% python3 -q
>>> import numpy as np
>>> from numpy import linalg as LA
>>> np.set_printoptions(precision=2, suppress=True, linewidth=140)
>>> K = np.array([[0.0, 0.0, 0.0, 0.0, 0.0, 0.0, 5.0, 5.0],
...     [0.0, 0.0, 0.0, 0.0, 0.0, 0.0, 5.0, -3.0],
...     [0.0, 0.0, 0.0, 0.0, 0.0, 0.0, 2.0, 3.0],
...     [0.0, 0.0, 0.0, 0.0, 0.0, 0.0, 1.0, 3.0],
...     [0.0, 0.0, 0.0, 0.0, 0.0, 0.0, -3.0, -4.0],
...     [0.0, 0.0, 0.0, 0.0, 0.0, 0.0, -4.0, -5.0],
...     [5.0, 5.0, 2.0, 1.0, -3.0, -4.0, 0.0, 0.0],
...     [5.0, -3.0, 3.0, 3.0, -4.0, -5.0, 0.0, 0.0]])
>>> K
array([[ 0.,  0.,  0.,  0.,  0.,  0.,  5.,  5.],
       [ 0.,  0.,  0.,  0.,  0.,  0.,  5., -3.],
       [ 0.,  0.,  0.,  0.,  0.,  0.,  2.,  3.],
       [ 0.,  0.,  0.,  0.,  0.,  0.,  1.,  3.],
       [ 0.,  0.,  0.,  0.,  0.,  0., -3., -4.],
       [ 0.,  0.,  0.,  0.,  0.,  0., -4., -5.],
       [ 5.,  5.,  2.,  1., -3., -4.,  0.,  0.],
       [ 5., -3.,  3.,  3., -4., -5.,  0.,  0.]])
>>> left, sig, vt = LA.svd(K)
>>> vecs = vt[:(sig > 1e-8).sum()]
>>> rng = np.random.default_rng(792)
>>> x = K[2] + -1 * K[1] + rng.integers(2) * np.eye(8)[1]
>>> x
array([ 0.,  1.,  0.,  0.,  0.,  0., -3.,  6.])
>>> np.allclose(vecs.T @ vecs @ x, x)
False
>>> LA.matrix_rank(np.vstack([K, x]))
np.int64(5)
>>> np.all(LA.eigvalsh(K) > 0)
np.False_
>>> [round(float(LA.det(K[:i, :i])), 2) + 0 for i in range(1, 9)]
[0.0, 0.0, 0.0, 0.0, 0.0, 0.0, 0.0, 0.0]
>>> mat = np.array([[-1.0, 1.0, 0.0, 0.0],
...     [0.0, -1.0, 1.0, 0.0],
...     [0.0, 0.0, -1.0, 1.0],
...     [0.0, 0.0, 0.0, -1.0]])
>>> P = np.triu(np.array([[3, -1, -1, -3], [1, -2, 2, 2], [0, 2, 2, -1], [-3, 1, -3, 1]]), 1) + np.eye(4)
>>> Y = P @ mat @ LA.inv(P)
>>> np.trace(Y), np.trace(mat)
(np.float64(-4.0), np.float64(-4.0))
>>> Y
array([[-1.,  1., -3., -6.],
       [ 0., -1.,  1.,  3.],
       [ 0.,  0., -1.,  1.],
       [ 0.,  0.,  0., -1.]])
